$ python -q
>>> import numpy as np
>>> np.set_printoptions(precision=3, suppress=True, linewidth=140)
>>> J = np.loadtxt("w.csv", delimiter=",")
>>> J
array([[ -2.,  -1.,   2.,  -3.,  -8.,   2.,  -3.,  -3.,   9.,  15.,  13.,   5.],
       [ -4.,  15.,   3.,  -5., -11.,   0., -15., -14.,   3.,  20.,  -7.,  10.],
       [ 12.,   3.,  16.,   1.,  -9.,  11.,  -2.,   4.,  -3.,  17.,  -4.,   4.],
       [  8., -21.,  10.,  10.,   3.,  23.,   6.,  18.,   4.,   2.,  -1.,  -4.],
       [  0.,   0.,   0.,   0.,   0.,   0.,   0.,   0.,   0.,   0.,   0.,   0.],
       [  2.,  -9., -12.,   6.,   7.,  17.,   0.,  -9.,  -6.,  12., -20., -10.],
       [  0.,   0.,   0.,   0.,   0.,   0.,   0.,   0.,   0.,   0.,   0.,   0.],
       [  5.,  -6.,   9.,   5.,  -5.,   7.,   7.,   6.,  -8.,   8.,   2.,  -2.],
       [  0.,  -8.,  -4.,   8., -22.,  14.,   3., -20.,   7.,  29.,  25.,   7.],
       [  4.,  -8.,  -8.,  27.,  -8.,   7.,  -8.,   2.,   5.,  10.,   5., -15.],
       [ 10., -13.,  18.,   1., -24.,   2.,   8.,  -8.,   1.,  16.,  17.,   6.],
       [ 16.,   3.,   5.,   4.,  -9.,   8.,  -2.,  -7.,   8.,   6.,  -4.,  -2.],
       [ -6.,   2.,  -7.,   5.,  -1.,   3.,  -3.,  -3.,  -6.,   6.,  -9.,  -5.],
       [-12.,  -1.,  -2., -15.,   2.,   2.,  -7.,  -1.,   5.,  11.,   3.,   8.],
       [-12.,   5., -13.,  -2.,  -4.,   1.,  -8., -18.,   3.,   9.,   8.,  12.],
       [  6.,  -6.,   1.,  -5.,   0.,   4.,  -5., -15.,   3.,   7.,   6.,  19.],
       [  5.,  -2.,  11.,  -8.,  -1.,  20.,  -6.,  12.,  -2.,  23.,  -9.,   3.],
       [  2.,   6.,   8.,  -5., -13.,   5., -15.,  -5.,   1.,  21., -10.,   8.],
       [ 20., -12.,   9.,  15.,  -5.,  12.,  14.,  -8.,  -9.,   8.,  -4.,  -6.],
       [ -6.,  -9.,   3.,  -3.,  13.,  12.,  -8.,  17.,   9.,  -3.,  -5.,   6.],
       [ 10.,   8.,   2.,   6.,   9.,  17., -15., -11.,  21.,  10.,   3.,  23.],
       [ -8., -10.,   5., -16., -13.,  -7., -18.,   3.,   0.,  24.,  12.,   8.],
       [  7.,   3.,   6., -11.,  -9.,   7., -14.,  -8.,  12.,  13.,   8.,  21.],
       [ 18.,   3.,  18.,   3.,  -4.,  12.,  -2.,  -5.,  -7.,  20., -12.,   8.],
       [  2., -20.,  11.,  -5., -12.,   7.,  -8.,  18., -12.,  27.,   6.,  -3.]])
>>> # row 6 repeats row 4
>>> gram = J.T @ J
>>> np.linalg.eigvalsh(gram)[::-1]
array([10700.369,  5998.035,  3505.266,  3326.978,  2227.189,  2181.353,   960.18 ,   387.479,   254.1  ,   142.939,    77.917,     2.193])
>>> x0 = np.array([-2, -1, -3, -5, 4, -4, -2, 0, 2, -5, 2, -4])
>>> rhs = J @ x0
>>> print(np.round(np.linalg.pinv(J) @ J, 3) + 0)
[[1. 0. 0. 0. 0. 0. 0. 0. 0. 0. 0. 0.]
 [0. 1. 0. 0. 0. 0. 0. 0. 0. 0. 0. 0.]
 [0. 0. 1. 0. 0. 0. 0. 0. 0. 0. 0. 0.]
 [0. 0. 0. 1. 0. 0. 0. 0. 0. 0. 0. 0.]
 [0. 0. 0. 0. 1. 0. 0. 0. 0. 0. 0. 0.]
 [0. 0. 0. 0. 0. 1. 0. 0. 0. 0. 0. 0.]
 [0. 0. 0. 0. 0. 0. 1. 0. 0. 0. 0. 0.]
 [0. 0. 0. 0. 0. 0. 0. 1. 0. 0. 0. 0.]
 [0. 0. 0. 0. 0. 0. 0. 0. 1. 0. 0. 0.]
 [0. 0. 0. 0. 0. 0. 0. 0. 0. 1. 0. 0.]
 [0. 0. 0. 0. 0. 0. 0. 0. 0. 0. 1. 0.]
 [0. 0. 0. 0. 0. 0. 0. 0. 0. 0. 0. 1.]]
>>> print(rhs)
[ -71. -153. -271. -155.    0. -101.    0. -162. -279. -125. -254. -148.  -44.   49.   -7.  -83. -222. -206. -268.   46. -160.  -25. -125.
 -338. -187.]
>>> np.round(np.linalg.solve(J.T @ J, J.T @ rhs), 3) + 0
array([-2., -1., -3., -5.,  4., -4., -2.,  0.,  2., -5.,  2., -4.])
>>> rng = np.random.default_rng(84475)
>>> rhs = rhs + 0.1 * rng.normal(size=25)
>>> rhs
array([ -70.951, -153.133, -271.076, -155.175,   -0.085, -101.016,    0.033, -162.119, -279.008, -124.927, -254.013, -147.902,  -43.898,
         49.   ,   -6.984,  -83.037, -221.927, -206.122, -267.954,   46.071, -160.005,  -24.955, -125.05 , -338.107, -187.034])
>>> coef, *_ = np.linalg.lstsq(J, rhs)
>>> np.round(J.T @ (rhs - J @ coef), 3) + 0
array([0., 0., 0., 0., 0., 0., 0., 0., 0., 0., 0., 0.])
>>> gram = np.cov(J, rowvar=False)
>>> np.argsort(-J.std(axis=0).round(6), kind="stable")
array([ 7, 10,  3, 11,  4,  9,  1,  0,  2,  6,  8,  5])
>>> print(np.argwhere(np.triu(np.abs(np.corrcoef(J.T)) > 0.8, 1)))
[]
>>> J.std(axis=0)
array([ 8.385,  8.411,  8.246,  9.051,  8.52 ,  7.055,  7.841, 10.358,  7.267,  8.472,  9.761,  8.973])
>>> lab = J[:, 10] > np.median(J[:, 10])
>>> r0 = J[lab].mean(axis=0) - J[~lab].mean(axis=0)
>>> print(lab.astype(int))
[1 0 0 0 0 0 0 1 1 1 1 0 0 1 1 1 0 0 0 0 1 1 1 0 1]
>>> r0
array([-4.321, -3.135, -2.673, -2.603, -5.526, -4.212, -3.128, -4.583,  4.449,  4.763, 15.538,  6.494])
>>> np.argsort(-np.abs(r0).round(6), kind="stable")
array([10, 11,  4,  9,  7,  8,  0,  5,  1,  6,  2,  3])
>>> Ac = J - J.mean(axis=0)
>>> Uu, sv, vt = np.linalg.svd(Ac, full_matrices=False)
>>> vt[0] * np.sign(vt[0, np.abs(vt[0]).argmax()])
array([-0.241,  0.309, -0.116, -0.345, -0.163, -0.242, -0.322, -0.392,  0.238,  0.183,  0.28 ,  0.45 ])
>>> np.abs(vt[-1])
array([0.148, 0.059, 0.414, 0.121, 0.151, 0.342, 0.389, 0.349, 0.216, 0.251, 0.301, 0.42 ])
>>> print((np.sign(Uu[:, 0]) == np.sign(Uu[0, 0])).astype(int))
[1 1 0 0 0 0 0 0 1 0 1 0 0 1 1 1 0 1 0 0 1 1 1 0 0]
>>> np.round(sv ** 2 / (sv ** 2).sum(), 3) + 0
array([0.281, 0.19 , 0.154, 0.133, 0.101, 0.06 , 0.042, 0.017, 0.011, 0.006, 0.003, 0.   ])
>>> np.abs(Uu[:, 0]).argmax()
np.int64(3)
>>> feats = np.load("data.npy")
>>> feats
array([[ 13,   2,   1,   1,   2,   2,   0,   2,  -1,   0,   2,   1,   1],
       [  1,  12,   3,   0,  -1,  -3,  -3,   2,  -2,  -2,   1,  -3,  -1],
       [ -1,   1,  15,   3,  -1,   2,  -3,   1,   1,  -2,  -3,   3,  -1],
       [ -1,  -1,  -2,  11,   0,   1,  -3,   0,   3,  -1,   0,   0,   3],
       [ -3,   2,   1,   2,  -4,  -3,   0,  -3,  -3,   3,  -2,  -2,  -1],
       [  1,  -3,   2,   3,   3,  10,   0,   1,   3,  -2,   1,   3,  -3],
       [  0,  -3,   2,   2,   1,  -3, -13,   0,  -2,  -2,   3,   1,   2],
       [ -2,  -2,   0,  -3,   0,  -2,  -3,  16,   1,   2,  -1,   3,   2],
       [ -2,  -2,   1,  -1,   1,  -2,  -3,  -1,  12,  -1,   3,  -3,   1],
       [ -1,   3,   0,   3,  -3,  -3,   0,   0,   2,   3,  -3,  -2,  -1],
       [  2,  -2,   1,   3,  -3,   2,   2,   1,  -3,  -3,  14,  -2,   0],
       [  2,   3,   0,   1,   0,  -1,  -3,  -1,   3,   3,   1,   5,   2],
       [  0,  -2,   2,  -1,   2,   3,   3,   0,   3,  -3,  -3,   0, -17]])
>>> Uu, sv, vt = np.linalg.svd(feats)
>>> print(np.argmax(sv[:-1] / (sv[1:] + 1e-6)) + 1)
12
>>> out = Uu[:, :12] @ np.diag(sv[:12]) @ vt[:12]
>>> print(np.linalg.matrix_rank(feats, rtol=0.05))
12
>>> round(float(np.linalg.norm(feats, 2) / np.linalg.norm(feats)), 3)
0.438
>>> np.linalg.matrix_rank(feats, rtol=0.1)
np.int64(12)
>>> m1 = np.loadtxt("m.csv", delimiter=",")
>>> m1
array([[ 1.382, -3.299, -0.712,  0.216,  3.116,  1.52 ,  1.752,  4.3  ,  3.364],
       [ 4.178, -2.546, -2.556, -1.288, -2.535, -1.533, -5.442, -2.279, -5.964],
       [ 5.257, -3.156, -3.645, -0.856, -1.569, -0.662, -4.843, -3.87 , -6.425],
       [ 2.029, -1.658,  0.805, -0.318,  2.029,  2.645,  0.973,  3.394,  3.499],
       [ 0.399,  1.659, -2.21 , -4.803,  1.457, -4.021,  0.829,  0.695,  0.391],
       [ 0.917, -3.738, -3.408, -2.235, -1.709, -1.699, -8.354, -4.853, -8.167],
       [ 1.   ,  2.917, -2.26 , -5.398,  2.32 , -3.381,  0.562,  0.588,  1.06 ],
       [ 0.965,  3.391, -1.842, -6.926,  3.988, -3.011,  1.448, -1.269, -0.809],
       [ 0.247,  2.071, -2.581, -6.688,  2.238, -4.354,  0.422,  2.487, -2.287],
       [ 3.779, -1.123, -3.119, -2.739, -2.194,  0.023, -6.708, -3.755, -6.263],
       [ 6.37 , -3.938, -2.725, -1.502, -0.208, -0.657, -5.079, -4.791, -6.201],
       [ 2.158, -2.901, -0.461,  1.183,  3.153,  3.318,  1.737,  2.592,  5.198],
       [ 0.045,  1.587, -4.65 , -4.169,  4.968, -2.057,  2.489,  0.581, -1.22 ],
       [ 0.265,  3.056, -2.202, -4.331,  3.852, -4.559, -0.419, -1.419, -1.143],
       [-1.033,  1.501, -1.804, -6.216,  4.848, -2.63 , -0.092, -1.008, -0.703],
       [ 2.004, -1.493,  0.069, -0.057,  1.385,  2.753, -0.177,  4.431,  5.348],
       [ 3.286, -1.942, -1.142, -0.651,  3.326,  3.774,  1.619,  4.03 ,  4.574],
       [ 0.935,  2.258, -2.805, -4.504,  4.162, -3.332,  0.763,  1.534, -0.517],
       [ 3.21 , -2.786, -2.967, -2.217, -2.134, -1.471, -6.198, -5.177, -5.251],
       [ 1.667,  1.506, -2.945, -5.152,  3.473, -3.601, -0.764,  1.065, -0.886],
       [ 0.801, -2.025, -2.672, -1.216, -0.28 , -1.326, -7.063, -4.56 , -6.214],
       [ 0.483,  3.724, -3.978, -5.369,  3.123, -2.755, -1.387, -1.141, -0.963],
       [ 1.637,  4.346, -1.56 , -5.787,  3.781, -3.71 ,  1.419, -0.483, -0.567],
       [ 0.335,  2.798, -1.59 , -6.739,  2.288, -2.533,  1.517,  0.02 , -1.309],
       [ 1.836, -1.507, -2.55 , -1.203, -1.116, -0.406, -6.952, -3.586, -6.197],
       [-0.191,  3.524, -2.107, -4.268,  5.749, -4.948, -0.392,  1.356, -0.191],
       [ 2.59 , -2.716, -1.528,  0.383,  3.101,  2.306,  0.301,  4.53 ,  2.627],
       [ 1.978, -1.91 , -3.155, -3.265, -2.973,  0.997, -6.475, -2.799, -5.468],
       [ 1.148,  2.681, -3.284, -5.906,  6.028, -4.115,  0.504,  0.656, -0.806],
       [ 1.429,  3.843, -1.605, -6.977,  3.893, -4.593, -1.146, -1.215, -1.005],
       [ 0.483,  3.148, -2.907, -4.389,  4.068, -1.765,  0.923,  0.16 , -0.827]])
>>> lab = m1[:, 6] > np.median(m1[:, 6])
>>> r0 = m1[lab].mean(axis=0) - m1[~lab].mean(axis=0)
>>> round(float((((m1 - m1.mean(axis=0)) @ r0 > 0) == lab).mean()), 3)
0.774
>>> np.argsort(-np.abs(r0).round(6), kind="stable")
array([6, 8, 7, 4, 1, 0, 2, 3, 5])
>>> r0
array([-0.817,  1.398,  0.67 , -0.577,  2.61 ,  0.444,  4.994,  3.688,  4.306])
>>> print(lab.astype(int))
[1 0 0 1 1 0 1 1 1 0 0 1 1 0 0 0 1 1 0 0 0 0 1 1 0 0 1 0 1 0 1]
